% ipython --no-banner

In [1]: import numpy as np

In [2]: np.set_printoptions(precision=3, suppress=True, linewidth=100)

In [3]: J = np.array([[2, 0, 2, -1],
   ...:     [3, -2, -1, 0],
   ...:     [0, 3, 2, 2],
   ...:     [1, -3, -3, -3],
   ...:     [3, 1, 3, 2],
   ...:     [-2, -2, 3, 1]])

In [4]: J[2] = J[4]

In [5]: J
Out[5]: 
array([[ 2,  0,  2, -1],
       [ 3, -2, -1,  0],
       [ 3,  1,  3,  2],
       [ 1, -3, -3, -3],
       [ 3,  1,  3,  2],
       [-2, -2,  3,  1]])

In [6]: x = np.array([1, -4, -1, -3])

In [7]: np.einsum("ij,j->i", J, x)
Out[7]: array([  3,  12, -10,  25, -10,   0])

In [8]: J @ x
Out[8]: array([  3,  12, -10,  25, -10,   0])

In [9]: J @ (2 * x)
Out[9]: array([  6,  24, -20,  50, -20,   0])

In [10]: J @ np.ones(4)
Out[10]: array([ 3.,  0.,  9., -8.,  9.,  0.])

In [11]: np.sign((J @ x).round(6))
Out[11]: array([ 1,  1, -1,  1, -1,  0])

In [12]: (J * x).sum(axis=1)
Out[12]: array([  3,  12, -10,  25, -10,   0])

In [13]: out = np.c_[J[:, :3] @ np.array([[1, 0, 0], [3, 1, 3], [2, 0, 1]]), np.array([-2, -2, -2, -2, -3, 2])]

In [14]: out
Out[14]: 
array([[  6,   0,   2,  -2],
       [ -5,  -2,  -7,  -2],
       [ 12,   1,   6,  -2],
       [-14,  -3, -12,  -2],
       [ 12,   1,   6,  -3],
       [ -2,  -2,  -3,   2]])

In [15]: np.round(np.linalg.norm(out - J @ np.linalg.lstsq(J, out)[0], axis=0), 3) + 0
Out[15]: array([0.   , 0.   , 0.   , 1.066])

In [16]: np.linalg.matrix_rank(out)
Out[16]: np.int64(4)

In [17]: np.linalg.matrix_rank(np.c_[J, out])
Out[17]: np.int64(5)

In [18]: proj = J @ np.linalg.solve(J.T @ J, J.T)

In [19]: round(float(np.trace(proj)), 3)
Out[19]: 4.0

In [20]: np.round((np.eye(6) - proj) @ J, 3) + 0
Out[20]: 
array([[0., 0., 0., 0.],
       [0., 0., 0., 0.],
       [0., 0., 0., 0.],
       [0., 0., 0., 0.],
       [0., 0., 0., 0.],
       [0., 0., 0., 0.]])

In [21]: np.linalg.matrix_rank(np.eye(6) - proj)
Out[21]: np.int64(2)

In [22]: np.diag(proj)
Out[22]: array([0.833, 0.698, 0.397, 0.675, 0.397, 1.   ])

In [23]: proj
Out[23]: 
array([[ 0.833, -0.224,  0.131,  0.233,  0.131,  0.007],
       [-0.224,  0.698,  0.177,  0.313,  0.177,  0.009],
       [ 0.131,  0.177,  0.397, -0.183,  0.397, -0.005],
       [ 0.233,  0.313, -0.183,  0.675, -0.183, -0.009],
       [ 0.131,  0.177,  0.397, -0.183,  0.397, -0.005],
       [ 0.007,  0.009, -0.005, -0.009, -0.005,  1.   ]])

In [24]: mat = np.load("out10.npy")

In [25]: mat
Out[25]: 
array([[ 0, -1,  2, -3],
       [-2,  3,  1, -1],
       [ 0,  1, -3, -3],
       [ 2,  2,  2, -3],
       [ 0,  1, -3, -3],
       [-1, -3,  3,  2]])

In [26]: U, sv, vt = np.linalg.svd(mat, full_matrices=False)

In [27]: np.round(np.sqrt((sv ** 2).sum()), 3), round(np.linalg.norm(mat), 3)
Out[27]: (np.float64(10.536), np.float64(10.536))

In [28]: (sv > 1e-8).sum()
Out[28]: np.int64(4)

In [29]: np.round(U.T @ mat @ vt.T, 3) + 0
Out[29]: 
array([[7.86 , 0.   , 0.   , 0.   ],
       [0.   , 5.294, 0.   , 0.   ],
       [0.   , 0.   , 3.723, 0.   ],
       [0.   , 0.   , 0.   , 2.706]])

In [30]: np.allclose(U * sv @ vt, mat)
Out[30]: True

In [31]: Q, vecs = np.linalg.qr(mat[:, :1])[0], np.linalg.qr(mat[:, 1:])[0]

In [32]: sv = np.linalg.svd(Q.T @ vecs, compute_uv=False)

In [33]: np.degrees(np.arccos(sv.clip(0, 1)))
Out[33]: array([70.18])

In [34]: feats = np.load("m.npy")

In [35]: print(feats)
[[ 5.  0.  2. -2.]
 [ 0.  3.  0.  0.]
 [ 2.  0.  5. -2.]
 [ 6.  0.  6. -3.]]

In [36]: u = np.array([9, 8])

In [37]: np.polyval(u, feats[1])
Out[37]: array([ 8., 35.,  8.,  8.])

In [38]: np.cross(feats[1, :3], feats[3, :3])
Out[38]: array([ 18.,   0., -18.])

In [39]: np.convolve(feats[1], u)
Out[39]: array([ 0., 27., 24.,  0.,  0.])

In [40]: np.array([np.convolve(row, u, "same") for row in feats])
Out[40]: 
array([[45., 40., 18., -2.],
       [ 0., 27., 24.,  0.],
       [18., 16., 45., 22.],
       [54., 48., 54., 21.]])

In [41]: rng = np.random.default_rng(7771)

In [42]: idx = rng.permutation(4)

In [43]: print(idx)
[0 1 2 3]

In [44]: out = feats[idx][:, idx]

In [45]: round(float(np.linalg.det(out)), 3), round(float(np.linalg.det(feats[idx])), 3)
Out[45]: (27.0, 27.0)

In [46]: print(np.diag(out))
[ 5.  3.  5. -3.]

In [47]: np.sort(np.abs(np.linalg.eigvals(out)))
Out[47]: array([1., 3., 3., 3.])

In [48]: u = np.array([-1, 1, -3, 2])

In [49]: out = feats + np.outer(u, np.eye(4)[0])

In [50]: out
Out[50]: 
array([[ 4.,  0.,  2., -2.],
       [ 1.,  3.,  0.,  0.],
       [-1.,  0.,  5., -2.],
       [ 8.,  0.,  6., -3.]])

In [51]: np.linalg.matrix_rank(out - feats)
Out[51]: np.int64(1)

In [52]: round(np.linalg.det(out) / np.linalg.det(feats), 3), round(float(1 + np.linalg.solve(feats, u)[0]), 3)
Out[52]: (np.float64(4.667), 4.667)

In [53]: x = np.array([1, 0, 3, 1])

In [54]: h = np.maximum(mat @ x, 0)

In [55]: print(mat * (h > 1e-9)[:, None])
[[ 0 -1  2 -3]
 [ 0  0  0  0]
 [ 0  0  0  0]
 [ 2  2  2 -3]
 [ 0  0  0  0]
 [-1 -3  3  2]]

In [56]: print(np.tanh(mat @ x))
[ 0.995  0.    -1.     1.    -1.     1.   ]

In [57]: np.flatnonzero(h > 1e-9)
Out[57]: array([0, 3, 5])

In [58]: print(mat.T @ h)
[  0 -23  46  -4]

In [59]: np.maximum(mat @ (3 * x), 0)
Out[59]: array([ 9,  0,  0, 15,  0, 30])

In [60]: out = feats + rng.integers(-2, 3, (4, 3)) @ rng.integers(-2, 3, (3, 4))

In [61]: out
Out[61]: 
array([[  1.,   0.,   1., -10.],
       [ -1.,   4.,   0.,  -2.],
       [  1.,   1.,   5.,   0.],
       [ 14.,   4.,   9.,   5.]])

In [62]: print(np.abs(out - feats).sum(axis=1))
[13.  4.  4. 23.]

In [63]: out - feats
Out[63]: 
array([[-4.,  0., -1., -8.],
       [-1.,  1.,  0., -2.],
       [-1.,  1.,  0.,  2.],
       [ 8.,  4.,  3.,  8.]])

In [64]: np.round(np.linalg.svd(out - feats, compute_uv=False), 3) + 0
Out[64]: array([15.072,  3.803,  2.094,  0.   ])

In [65]: A = np.load("data.npy")

In [66]: print(A)
[[-2  0  0  0  0  0]
 [ 2  2  0  0  0  0]
 [-1 -2 -2  0  0  0]
 [ 2  1 -1  2  0  0]
 [ 0 -2 -2 -2  0  0]
 [-3 -3  1 -2  2 -1]]

In [67]: np.linalg.cond(A) > 100
Out[67]: np.True_

In [68]: round(float(np.linalg.norm(A, 2) / np.linalg.norm(A)), 3)
Out[68]: 0.828

In [69]: [round(float(x), 3) for x in np.linalg.svd(A, compute_uv=False)[:3]]
Out[69]: [6.973, 3.667, 2.335]

In [70]: M = np.load("layer14.npy")

In [71]: M
Out[71]: 
array([[ -2.,  -2.,  -8.,  -5.],
       [ -2.,  -2.,  -8.,  -5.],
       [  2.,   4.,  11.,   6.],
       [ -2.,  -4., -10.,  -5.]])

In [72]: round(np.linalg.det(2 * M), 3), np.round(np.linalg.det(M), 3)
Out[72]: (np.float64(0.0), np.float64(0.0))

In [73]: print(np.round(np.linalg.eigvals(M), 3) + 0)
[-1.  0.  2.  1.]

In [74]: round(np.linalg.det(M.T), 3)
Out[74]: np.float64(0.0)

In [75]: np.einsum("ij,ji->", M, M)
Out[75]: np.float64(6.0)

In [76]: x = np.array([4, 4, 2, 5])

In [77]: h = np.maximum(M @ x, 0)

In [78]: np.flatnonzero(h > 1e-9)
Out[78]: array([2])

In [79]: print(np.maximum(M @ (3 * x), 0))
[  0.   0. 228.   0.]

In [80]: h
Out[80]: array([ 0.,  0., 76.,  0.])

In [81]: np.tanh(M @ x)
Out[81]: array([-1., -1.,  1., -1.])

In [82]: U, sv, vt = np.linalg.svd(M)

In [83]: sv.round(3) + 0
Out[83]: array([22.657,  1.6  ,  0.281,  0.   ])

In [84]: np.argmax(sv[:-1] / (sv[1:] + 1e-6)) + 1
Out[84]: np.int64(3)

In [85]: out = U[:, :3] @ np.diag(sv[:3]) @ vt[:3]

In [86]: np.linalg.matrix_rank(out)
Out[86]: np.int64(3)

In [87]: np.round(np.abs(M - out).max(), 3)
Out[87]: np.float64(0.0)

In [88]: W0 = np.loadtxt("run5.csv", delimiter=",")

In [89]: W0
Out[89]: 
array([[0.333, 0.222, 0.111, 0.111, 0.222, 0.   ],
       [0.111, 0.333, 0.111, 0.   , 0.222, 0.222],
       [0.1  , 0.   , 0.3  , 0.2  , 0.2  , 0.2  ],
       [0.2  , 0.   , 0.2  , 0.2  , 0.2  , 0.2  ],
       [0.   , 0.286, 0.143, 0.   , 0.429, 0.143],
       [0.   , 0.4  , 0.2  , 0.   , 0.2  , 0.2  ]])

In [90]: U, sv, vt = np.linalg.svd(W0, full_matrices=False)

In [91]: (sv > 1e-8).sum()
Out[91]: np.int64(6)

In [92]: round(float(np.sqrt((sv ** 2).sum())), 3), np.round(np.linalg.norm(W0), 3)
Out[92]: (1.215, np.float64(1.215))

In [93]: np.abs(U[:, 0]).round(6).argmax()
Out[93]: np.int64(4)

In [94]: sv
Out[94]: array([1.056, 0.462, 0.31 , 0.2  , 0.106, 0.013])

In [95]: print(np.abs(vt[0]))
[0.261 0.517 0.399 0.17  0.581 0.372]

In [96]: np.round(U.T @ U, 3) + 0
Out[96]: 
array([[1., 0., 0., 0., 0., 0.],
       [0., 1., 0., 0., 0., 0.],
       [0., 0., 1., 0., 0., 0.],
       [0., 0., 0., 1., 0., 0.],
       [0., 0., 0., 0., 1., 0.],
       [0., 0., 0., 0., 0., 1.]])

In [97]: print(np.round(U.T @ W0 @ vt.T, 3) + 0)
[[1.056 0.    0.    0.    0.    0.   ]
 [0.    0.462 0.    0.    0.    0.   ]
 [0.    0.    0.31  0.    0.    0.   ]
 [0.    0.    0.    0.2   0.    0.   ]
 [0.    0.    0.    0.    0.106 0.   ]
 [0.    0.    0.    0.    0.    0.013]]

In [98]: np.cumsum(sv ** 2) / np.sum(sv ** 2)
Out[98]: array([0.755, 0.9  , 0.965, 0.992, 1.   , 1.   ])

In [99]: u = np.array([1, 1, 0, 0, 0, 2])

In [100]: out = W0 + np.outer(u, np.eye(6)[1])

In [101]: out
Out[101]: 
array([[0.333, 1.222, 0.111, 0.111, 0.222, 0.   ],
       [0.111, 1.333, 0.111, 0.   , 0.222, 0.222],
       [0.1  , 0.   , 0.3  , 0.2  , 0.2  , 0.2  ],
       [0.2  , 0.   , 0.2  , 0.2  , 0.2  , 0.2  ],
       [0.   , 0.286, 0.143, 0.   , 0.429, 0.143],
       [0.   , 2.4  , 0.2  , 0.   , 0.2  , 0.2  ]])

In [102]: round(float(np.linalg.det(out) / np.linalg.det(W0)), 3), np.round(1 + np.linalg.solve(W0, u)[1], 3)
Out[102]: (12.0, np.float64(12.0))

In [103]: np.linalg.matrix_rank(out - W0)
Out[103]: np.int64(1)

In [104]: x = np.array([-3, 3, 3, -1, -1, -1])

In [105]: target = out @ x

In [106]: target
Out[106]: array([ 2.667,  3.556,  0.   , -0.6  ,  0.714,  7.4  ])

In [107]: np.linalg.solve(out, target)
Out[107]: array([-3.,  3.,  3., -1., -1., -1.])

In [108]: np.linalg.solve(out, -1 * target)
Out[108]: array([ 3., -3., -3.,  1.,  1.,  1.])

In [109]: print(np.round(np.linalg.solve(out, target + out[:, 4]), 3) + 0)
[-3.  3.  3. -1.  0. -1.]

In [110]: sv = 3 * 0.5 ** np.arange(3)

In [111]: E = rng.normal(size=(26, 3)) * rng.permutation(sv)

In [112]: print(E)
[[ 0.391 -1.934 -3.296]
 [-1.361 -0.025 -1.279]
 [ 1.119  1.279  0.45 ]
 [-0.245 -1.696  0.512]
 [-0.229 -1.755 -0.996]
 [ 0.365  0.897  0.803]
 [ 1.247  1.809 -2.187]
 [-0.257  0.739 -2.385]
 [ 0.168  0.016 -0.371]
 [-0.18   4.648  0.629]
 [ 0.623  0.709  0.211]
 [-0.344  1.625 -0.763]
 [ 0.216  2.357  0.183]
 [-0.045  2.159 -0.242]
 [ 0.024  5.469 -0.312]
 [-0.639 -0.689  0.934]
 [ 0.341  4.831 -0.064]
 [ 0.204 -3.497  1.036]
 [ 0.206 -5.792  0.456]
 [ 1.165 -2.467  0.499]
 [ 0.459 -0.255  0.109]
 [ 0.442 -2.58  -1.411]
 [ 0.341 -1.44   0.338]
 [-0.304 -3.146  0.295]
 [-0.597  1.076 -1.014]
 [-1.106  2.813  0.565]]

In [113]: out = np.c_[E[:, :1] @ np.array([[1]]), np.array([-3, 1, 0, -2, 2, -1, -1, 2, 0, -2, 1, 2, 1, 3, 2, -1, 3, -1, -3, -1, -3, 1, 3, 0, 0, 2])]

In [114]: out
Out[114]: 
array([[ 0.391, -3.   ],
       [-1.361,  1.   ],
       [ 1.119,  0.   ],
       [-0.245, -2.   ],
       [-0.229,  2.   ],
       [ 0.365, -1.   ],
       [ 1.247, -1.   ],
       [-0.257,  2.   ],
       [ 0.168,  0.   ],
       [-0.18 , -2.   ],
       [ 0.623,  1.   ],
       [-0.344,  2.   ],
       [ 0.216,  1.   ],
       [-0.045,  3.   ],
       [ 0.024,  2.   ],
       [-0.639, -1.   ],
       [ 0.341,  3.   ],
       [ 0.204, -1.   ],
       [ 0.206, -3.   ],
       [ 1.165, -1.   ],
       [ 0.459, -3.   ],
       [ 0.442,  1.   ],
       [ 0.341,  3.   ],
       [-0.304,  0.   ],
       [-0.597,  0.   ],
       [-1.106,  2.   ]])

In [115]: np.linalg.matrix_rank(out)
Out[115]: np.int64(2)

In [116]: np.linalg.matrix_rank(np.c_[E, out])
Out[116]: np.int64(4)

In [117]: np.round(np.linalg.lstsq(E, out[:, 0])[0], 3) + 0
Out[117]: array([1., 0., 0.])

In [118]: print(np.linalg.norm(np.linalg.qr(E)[0].T @ out, axis=0) ** 2 / ((out ** 2).sum(axis=0) + 1e-12))
[1.    0.235]
